$ ipython --no-banner

In [1]: import numpy as np

In [2]: from numpy import linalg as LA

In [3]: np.set_printoptions(precision=2, suppress=True, linewidth=140)

In [4]: X = np.loadtxt("layer14.csv", delimiter=",")

In [5]: print(X)
[[-0.59 -0.91 -0.45  1.27 -0.28  0.93  0.83  0.41  2.17]
 [ 0.2  -4.57 -1.93  1.71  1.72  0.91  0.41  0.22  4.59]
 [ 0.16  1.83  0.81 -1.69 -0.16 -0.64 -0.87 -0.31 -1.71]
 [-1.67  0.19  0.68 -1.53 -1.51  0.99 -0.15  0.67 -0.58]
 [-1.28 -0.3   0.95 -3.45  0.6   0.08 -2.42 -0.12 -2.73]
 [ 1.05 -1.49 -0.53  2.03  0.46  0.08  0.28 -0.04  2.58]
 [-2.16  0.44  2.09 -1.97 -0.84 -0.98 -0.47  0.18 -0.23]
 [ 1.56  0.64  0.01  1.27  0.11 -0.61  0.74 -0.27  0.18]
 [ 1.82 -2.12 -1.3   3.19 -0.24  0.99  1.22 -0.44  2.11]
 [ 3.    0.31 -0.21 -1.3   2.55 -3.93 -1.15 -1.54 -0.67]
 [-0.69 -0.04 -0.95 -1.22 -0.86  1.42 -0.71  0.72  0.4 ]
 [ 1.76 -0.7  -1.02  1.94 -0.94  0.61  0.58 -0.83  0.53]
 [-0.91 -0.47  0.32  0.74 -0.43  0.54  1.22  0.05  1.07]
 [-1.13 -0.38  0.    2.36 -1.8   2.38  1.91  0.69  0.18]
 [-0.52  1.51  0.13 -0.35 -1.73  0.31 -0.11 -0.3  -1.32]
 [ 1.97 -0.52 -0.8   1.5   0.23 -1.24  0.57 -1.18  0.59]
 [ 0.59 -1.72  0.45  3.08 -0.09  0.76  1.4   0.25  1.38]
 [ 1.33 -0.4  -0.22  1.71 -0.68  0.91  1.    0.43  0.16]
 [ 2.16  2.   -0.38 -0.06 -0.86 -1.4  -0.2  -0.96 -1.65]
 [-2.17  0.63  0.66 -1.85 -1.07  1.27 -1.27  0.78 -1.3 ]
 [-3.65 -1.19  0.12  1.38 -0.94  1.58  1.84  1.37  2.88]
 [-3.1   4.87 -0.05 -4.75 -2.12  2.4  -1.97  1.75 -5.81]
 [ 0.61 -2.33 -0.79  2.84  0.59 -0.43  1.98 -0.16  3.81]
 [-1.7   1.13  0.02 -1.6  -1.18  2.3  -1.32  1.11 -1.  ]
 [-0.39 -1.79  0.23  0.84  0.42  0.73  0.24  0.39  0.59]
 [-0.45 -1.83 -0.1   1.93  0.01  1.24  1.64  0.84  1.69]
 [-0.53 -0.4  -0.13  1.11 -0.77  0.5   0.91 -0.23  1.16]
 [ 2.51  0.89 -1.34  0.88  0.54 -0.8  -0.06 -0.55 -0.39]
 [-0.05 -1.12 -0.6   2.23 -0.6   0.7   1.44  0.14  1.89]
 [ 0.4  -0.23  0.32  0.92  0.03  0.19  0.4   0.4   1.09]
 [-1.89  1.65  0.4  -4.48  0.53 -0.12 -2.61  0.73 -2.46]]

In [6]: d = LA.norm(X[:, None] - X[None], axis=-1)

In [7]: print(d.shape)
(31, 31)

In [8]: print(d.mean(axis=1).argmax())
21

In [9]: print(np.flatnonzero(d[9] < d.mean() / 2))
[9]

In [10]: lab = X[:, 8] > np.median(X[:, 8])

In [11]: u = X[lab].mean(axis=0) - X[~lab].mean(axis=0)

In [12]: print(((X - X.mean(axis=0)) @ u > 0).astype(int))
[1 1 0 0 0 1 0 1 1 0 0 1 1 1 0 1 1 1 0 0 1 0 1 0 1 1 1 0 1 1 0]

In [13]: print(u)
[ 0.47 -2.36 -0.58  2.91  0.47  0.32  1.6  -0.11  3.06]

In [14]: print(np.round((((X - X.mean(axis=0)) @ u > 0) == lab).mean(), 2))
0.9

In [15]: print(np.argsort(-np.abs(u).round(6), kind="stable"))
[8 3 1 6 2 4 0 5 7]

In [16]: Ac = X - X.mean(axis=0)

In [17]: Uu, s, Vt = LA.svd(Ac, full_matrices=False)

In [18]: print(np.abs(Vt[0]).argmax())
3

In [19]: print(np.abs(Uu[:, 0]).argmax())
21

In [20]: print(Vt[0] * np.sign(Vt[0, np.abs(Vt[0]).argmax()]))
[ 0.23 -0.42 -0.12  0.58  0.1  -0.01  0.3  -0.06  0.56]

In [21]: print(np.round((s ** 2).sum() ** 2 / (s ** 4).sum(), 2))
2.27

In [22]: print(np.abs(Vt[-1]))
[0.11 0.2  0.22 0.29 0.31 0.51 0.32 0.57 0.17]

In [23]: print((np.sign(Uu[:, 0]) == np.sign(Uu[0, 0])).astype(int))
[1 1 0 0 0 1 0 1 1 0 0 1 1 1 0 1 1 1 0 0 1 0 1 0 1 1 1 1 1 1 0]

In [24]: C2 = np.cov(X, rowvar=False)

In [25]: print(np.argsort(-X.std(axis=0).round(6), kind="stable"))
[3 8 1 0 5 6 4 2 7]

In [26]: print(X.std(axis=0))
[1.64 1.66 0.77 2.11 0.98 1.25 1.23 0.72 2.04]

In [27]: print(LA.eigvalsh(C2)[::-1])
[12.27  4.21  1.89  0.75  0.34  0.18  0.11  0.05  0.02]

In [28]: print(np.argwhere(np.triu(np.abs(np.corrcoef(X.T)) > 0.8, 1)))
[[0 7]
 [1 8]
 [3 6]
 [3 8]
 [5 7]]

In [29]: print(C2.shape)
(9, 9)

In [30]: Ac = X - X.mean(axis=0)

In [31]: V = LA.svd(Ac)[2][:1]

In [32]: Y = Ac - Ac @ V.T @ V

In [33]: print(Y.std(axis=0))
[1.43 0.8  0.65 0.66 0.91 1.25 0.64 0.68 0.69]

In [34]: print(LA.norm(Y, axis=1).round(6).argmax())
9

In [35]: print((Ac @ V.T).std(axis=0))
[3.45]

In [36]: print(round(float(LA.norm(Y) / LA.norm(Ac)), 2))
0.62

In [37]: print(np.cov(Ac @ V.T, rowvar=False))
12.273703320936367

In [38]: arr = np.load("test7.npy")

In [39]: print(arr)
[[  0.95   2.32   0.76   2.29   4.13 -10.22]
 [  8.3   11.86   4.38  10.03   6.14  17.35]
 [  1.44  -1.54   1.04  -6.65  -3.25  -7.98]
 [  8.88  -1.51   5.34  -1.65  -7.17  -1.61]
 [ -4.08  -3.3   -3.13  -2.14  10.84  -4.97]
 [  0.86  -0.84  -0.13   0.4    7.01   0.69]
 [  3.4    3.27   1.58   9.55  10.21  -1.15]
 [ -0.18  -1.88  -1.23   4.25  13.53   3.32]
 [ 11.8    4.14   6.72  11.87   1.87   5.  ]
 [ -0.31 -10.4   -0.53  -4.5    2.61 -14.73]
 [  7.07  -6.4    4.46  -0.7   -5.72 -14.17]]

In [40]: print(LA.matrix_rank(arr, rtol=0.1))
5

In [41]: print(np.argsort(-LA.norm(arr, axis=0).round(6), kind="stable")[:3])
[5 4 3]

In [42]: print(LA.cond(arr) > 100)
True

In [43]: print([round(float(x), 2) for x in LA.svd(arr, compute_uv=False)[:3]])
[39.12, 25.24, 23.32]

In [44]: Uu, s, Vt = LA.svd(arr)

In [45]: V = Vt[:(s > 1e-8).sum()]

In [46]: rng = np.random.default_rng(465723)

In [47]: x0 = arr[0] + -1 * arr[10] + rng.integers(2) * np.eye(6)[4]

In [48]: print(x0)
[-6.12  8.72 -3.71  2.99 10.85  3.95]

In [49]: print(round(LA.norm(x0 - V.T @ V @ x0), 2))
0.07

In [50]: x0 = np.array([3, -3, 2, -3, -1, -1])

In [51]: h = np.maximum(arr @ x0, 0)

In [52]: print(np.flatnonzero(h > 1e-9))
[ 2  3  9 10]

In [53]: print(arr.T @ h)
[ 1041.62 -1176.06   630.02  -668.7   -799.89 -2245.18]

In [54]: print(np.maximum(arr @ x0, 0) - np.maximum(-arr @ x0, 0))
[ -3.4  -55.51  42.19  55.58  -8.06  -4.06 -34.16 -26.95  -6.07  54.86  71.31]

In [55]: print(h)
[ 0.    0.   42.19 55.58  0.    0.    0.    0.    0.   54.86 71.31]

In [56]: u = np.array([3, 1])

In [57]: print(np.cross(arr[10, :3], arr[9, :3]))
[ 49.8    2.35 -75.51]

In [58]: print(np.polyval(u, arr[10]))
[ 22.21 -18.2   14.39  -1.09 -16.15 -41.51]

In [59]: mat = np.array([[9, 1, 24, -9, -10, 6, 3],
    ...:     [-21, -5, -12, -3, 14, 6, 9],
    ...:     [-8, -1, -9, -1, 6, -2, 3],
    ...:     [4, 3, 0, -5, -3, -9, 1],
    ...:     [10, 4, 0, 0, -6, -10, -4]])

In [60]: print([round(float(x), 2) for x in LA.svd(mat, compute_uv=False)[:3]])
[41.81, 23.23, 11.52]

In [61]: Y = mat / np.sqrt((mat ** 2).mean(axis=1, keepdims=True))

In [62]: print(LA.norm(Y, axis=1))
[2.65 2.65 2.65 2.65 2.65]

In [63]: rk = LA.matrix_rank(mat)

In [64]: print(rk)
3

In [65]: null = LA.svd(mat)[2][rk:].T

In [66]: print(null.shape)
(7, 4)

In [67]: print([int(LA.matrix_rank(mat[:i])) for i in range(1, len(mat) + 1)])
[1, 2, 3, 3, 3]

In [68]: print(np.allclose(mat @ null, 0))
True

In [69]: print(null @ null.T)
[[ 0.51 -0.12 -0.18 -0.12  0.3   0.18  0.25]
 [-0.12  0.93  0.01  0.06  0.08  0.2   0.02]
 [-0.18  0.01  0.33  0.21  0.23 -0.28 -0.09]
 [-0.12  0.06  0.21  0.44 -0.02 -0.23  0.36]
 [ 0.3   0.08  0.23 -0.02  0.78 -0.1  -0.09]
 [ 0.18  0.2  -0.28 -0.23 -0.1   0.31  0.02]
 [ 0.25  0.02 -0.09  0.36 -0.09  0.02  0.71]]

In [70]: print([int(LA.matrix_rank(mat[:, :j + 1])) for j in range(7)])
[1, 2, 3, 3, 3, 3, 3]

In [71]: K = np.load("block9.npy")

In [72]: print(K)
[[0 0 0 0 0 0 1 0]
 [0 0 0 0 0 0 0 1]
 [0 0 0 1 0 0 0 0]
 [0 0 1 0 0 0 0 0]
 [0 1 0 0 0 0 0 0]
 [0 0 0 0 0 1 0 0]
 [1 0 0 0 0 0 0 0]
 [0 0 0 0 1 0 0 0]]

In [73]: # rows sum to 1

In [74]: print(LA.pinv(K))
[[0. 0. 0. 0. 0. 0. 1. 0.]
 [0. 0. 0. 0. 1. 0. 0. 0.]
 [0. 0. 0. 1. 0. 0. 0. 0.]
 [0. 0. 1. 0. 0. 0. 0. 0.]
 [0. 0. 0. 0. 0. 0. 0. 1.]
 [0. 0. 0. 0. 0. 1. 0. 0.]
 [1. 0. 0. 0. 0. 0. 0. 0.]
 [0. 1. 0. 0. 0. 0. 0. 0.]]

In [75]: print(LA.svd(K, compute_uv=False))
[1. 1. 1. 1. 1. 1. 1. 1.]

In [76]: print(K[:, 0] @ K[:, 4])
0

In [77]: print(K @ K.T)
[[1 0 0 0 0 0 0 0]
 [0 1 0 0 0 0 0 0]
 [0 0 1 0 0 0 0 0]
 [0 0 0 1 0 0 0 0]
 [0 0 0 0 1 0 0 0]
 [0 0 0 0 0 1 0 0]
 [0 0 0 0 0 0 1 0]
 [0 0 0 0 0 0 0 1]]

In [78]: O, R = LA.qr(K)

In [79]: print(np.abs(np.diag(R)))
[1. 1. 1. 1. 1. 1. 1. 1.]

In [80]: print(np.allclose(R.T @ R, K.T @ K))
True

In [81]: print(O.shape, R.shape)
(8, 8) (8, 8)

In [82]: print(abs(R[0, 0]), round(float(LA.norm(K[:, 0])), 2))
1.0 1.0

In [83]: print(O.T @ O)
[[1. 0. 0. 0. 0. 0. 0. 0.]
 [0. 1. 0. 0. 0. 0. 0. 0.]
 [0. 0. 1. 0. 0. 0. 0. 0.]
 [0. 0. 0. 1. 0. 0. 0. 0.]
 [0. 0. 0. 0. 1. 0. 0. 0.]
 [0. 0. 0. 0. 0. 1. 0. 0.]
 [0. 0. 0. 0. 0. 0. 1. 0.]
 [0. 0. 0. 0. 0. 0. 0. 1.]]

In [84]: print(np.trace(O @ O.T))
8.0

In [85]: feats = np.loadtxt("out19.csv", delimiter=",")

In [86]: print(feats)
[[  2.99   7.21 -16.99  -0.18  -5.83   2.02]
 [  0.18  -1.22   5.67  -0.63  14.79   2.88]
 [  1.71   5.11  -4.82  -1.76   4.33  -0.17]
 [ -3.65  -7.48   0.34   0.66 -27.14   3.91]
 [ -1.4   -4.65  -1.18  -1.7    5.21   1.44]
 [  3.61  -9.77   8.21   3.06 -19.04  -1.2 ]
 [  2.2   -3.14   7.96   2.08  12.28  -1.75]
 [ -3.23   8.77  -2.67   0.96   0.53  -3.  ]
 [  0.57   1.16   3.73   1.54 -10.47   0.56]
 [  0.62   2.2    6.29  -2.04   3.53  -1.86]
 [  0.4   -0.06   7.04  -1.48   6.56  -3.58]
 [  2.47   2.05  -6.63  -2.18  11.93   0.25]
 [ -3.22   3.88   9.74   3.35  19.02   1.64]
 [ -4.1   -3.86   3.73  -3.26   1.84  -1.89]
 [ -4.06  -1.5    4.18  -1.75   0.98   3.96]
 [  1.92   4.09  18.75   1.5   -9.5    2.8 ]
 [ -1.55   2.81  -1.01   1.58 -14.02  -0.43]
 [  2.83  -0.58   3.74  -4.1   -9.2   -4.65]
 [  1.25   0.63   4.19  -1.19   2.47   0.89]
 [ -0.1    5.93  -2.86   0.02  -8.27  -4.1 ]
 [ -1.98  -1.22  14.69  -1.11   6.03  -1.95]
 [ -1.67  -2.76   8.96  -1.88  -3.06   0.21]
 [ -0.33   1.13  15.15   0.26  -9.51  -0.78]
 [  0.08   6.18 -20.89   0.95  10.65   0.73]]

In [87]: C2 = np.cov(feats, rowvar=False)

In [88]: print(np.median(feats, axis=0))
[ 0.13  0.88  3.96 -0.41  1.41  0.02]

In [89]: print(np.argwhere(np.triu(np.abs(np.corrcoef(feats.T)) > 0.8, 1)))
[]

In [90]: print(round(np.corrcoef(feats[:, 5], feats[:, 2])[0, 1], 2))
-0.07

In [91]: print(np.argsort(-feats.std(axis=0).round(6), kind="stable"))
[4 2 1 5 0 3]

In [92]: print(feats.std(axis=0))
[ 2.31  4.48  8.97  1.9  11.01  2.36]

In [93]: print(C2.shape)
(6, 6)

In [94]: print(np.corrcoef(feats.T))
[[ 1.    0.09 -0.12  0.03 -0.05 -0.2 ]
 [ 0.09  1.   -0.41  0.08  0.27 -0.13]
 [-0.12 -0.41  1.    0.09 -0.08 -0.07]
 [ 0.03  0.08  0.09  1.   -0.16  0.23]
 [-0.05  0.27 -0.08 -0.16  1.   -0.02]
 [-0.2  -0.13 -0.07  0.23 -0.02  1.  ]]

In [95]: u, g = feats[12], feats[17]

In [96]: print(round(u @ u, 2))
495.96

In [97]: p = (u @ g) / (u @ u) * u

In [98]: print(g - p)
[ 1.72  0.76  7.1  -2.94 -2.63 -4.08]

In [99]: print(LA.matrix_rank(np.outer(u, g)))
1

In [100]: print(np.round(LA.norm(u + g) ** 2 + LA.norm(u - g) ** 2, 2))
1282.74

In [101]: print(p)
[ 1.11 -1.34 -3.36 -1.16 -6.57 -0.57]

In [102]: x0 = np.array([-1, 2, 1, 0, -2, 1])

In [103]: rhs = feats @ x0

In [104]: print(np.round(LA.lstsq(feats, rhs)[0], 2) + 0)
[-1.  2.  1.  0. -2.  1.]

In [105]: print(np.round(LA.solve(feats.T @ feats, feats.T @ rhs), 2) + 0)
[-1.  2.  1.  0. -2.  1.]

In [106]: rhs = rhs + 0.05 * rng.normal(size=24)

In [107]: print(rhs)
[  8.11 -23.59  -5.12  47.3  -18.05  21.95 -26.81  14.06  26.88   1.14 -10.12 -28.64 -15.64  -5.47   7.24  46.75  33.8   13.54   0.18
  21.63   0.24  11.38  35.86 -29.27]

In [108]: beta, *_ = LA.lstsq(feats, rhs)

In [109]: print(round(float(LA.norm(rhs - feats @ beta)), 2))
0.25

In [110]: print(beta.round())
[-1.  2.  1.  0. -2.  1.]

In [111]: print([round(float(LA.norm(LA.solve(feats.T @ feats + lam * np.eye(6), feats.T @ rhs))), 2) for lam in (0, 1, 10, 100)])
[3.31, 3.3, 3.22, 2.68]

In [112]: print(np.round(feats.T @ (rhs - feats @ beta), 2) + 0)
[0. 0. 0. 0. 0. 0.]

In [113]: print(beta.round(2) + 0)
[-1.    2.    1.    0.   -2.    0.99]

In [114]: W0 = np.load("dump.npy")

In [115]: print(W0)
[[ 2 -1 -3  1  2]
 [-2  0  2  1  2]
 [-2  2 -2  0  2]
 [ 3 -3  2  3  1]
 [-8 -1  7  6 12]]

In [116]: # null space of dimension 1

In [117]: Uu, s, Vt = LA.svd(W0)

In [118]: print(s.round(2) + 0)
[17.61  6.42  4.71  0.69  0.  ]

In [119]: print(np.argmax(s[:-1] / (s[1:] + 1e-6)) + 1)
4

In [120]: Y = Uu[:, :4] @ np.diag(s[:4]) @ Vt[:4]

In [121]: print(LA.matrix_rank(W0, rtol=0.05))
3

In [122]: print(Y.round(2) + 0)
[[ 2. -1. -3.  1.  2.]
 [-2.  0.  2.  1.  2.]
 [-2.  2. -2.  0.  2.]
 [ 3. -3.  2.  3.  1.]
 [-8. -1.  7.  6. 12.]]

In [123]: print(np.round(np.abs(W0 - Y).max(), 2))
0.0

In [124]: Y = W0 / LA.norm(W0, axis=1, keepdims=True)

In [125]: C2 = Y @ Y.T

In [126]: print(C2)
[[ 1.   -0.32  0.23  0.32 -0.08]
 [-0.32  1.    0.28  0.15  0.97]
 [ 0.23  0.28  1.   -0.62  0.35]
 [ 0.32  0.15 -0.62  1.    0.24]
 [-0.08  0.97  0.35  0.24  1.  ]]

In [127]: print(np.argwhere(np.triu(np.abs(C2) > 0.95, 1)))
[[1 4]]

In [128]: print(round(np.degrees(np.arccos(np.clip(C2[2, 4], -1, 1))), 2))
69.52

In [129]: Uu, s, Vt = LA.svd(C2)

In [130]: V = Vt[:(s > 1e-8).sum()]

In [131]: x0 = C2[4] + 5 * C2[1] + rng.integers(2) * np.eye(5)[4]

In [132]: print(x0)
[-1.67  5.97  1.74  0.97  5.85]

In [133]: print(np.diag(V.T @ V))
[0.97 0.49 1.   1.   0.54]

In [134]: Y = np.array([[5], [9], [0], [2], [7], [-5]])

In [135]: basis = np.array([[3, 5, 0, 2]])

In [136]: M = Y @ basis

In [137]: print(M)
[[ 15  25   0  10]
 [ 27  45   0  18]
 [  0   0   0   0]
 [  6  10   0   4]
 [ 21  35   0  14]
 [-15 -25   0 -10]]

In [138]: # looks like rank 1

In [139]: Uu, s, Vt = LA.svd(M)

In [140]: V = Vt[:(s > 1e-8).sum()]

In [141]: x0 = M[4] + 2 * M[2] + rng.integers(2) * np.eye(4)[0]

In [142]: print(x0)
[21. 35.  0. 14.]

In [143]: print(np.allclose(V.T @ V @ x0, x0))
True

In [144]: print(np.diag(V.T @ V))
[0.24 0.66 0.   0.11]

In [145]: print(LA.matrix_rank(np.vstack([M, x0])))
1
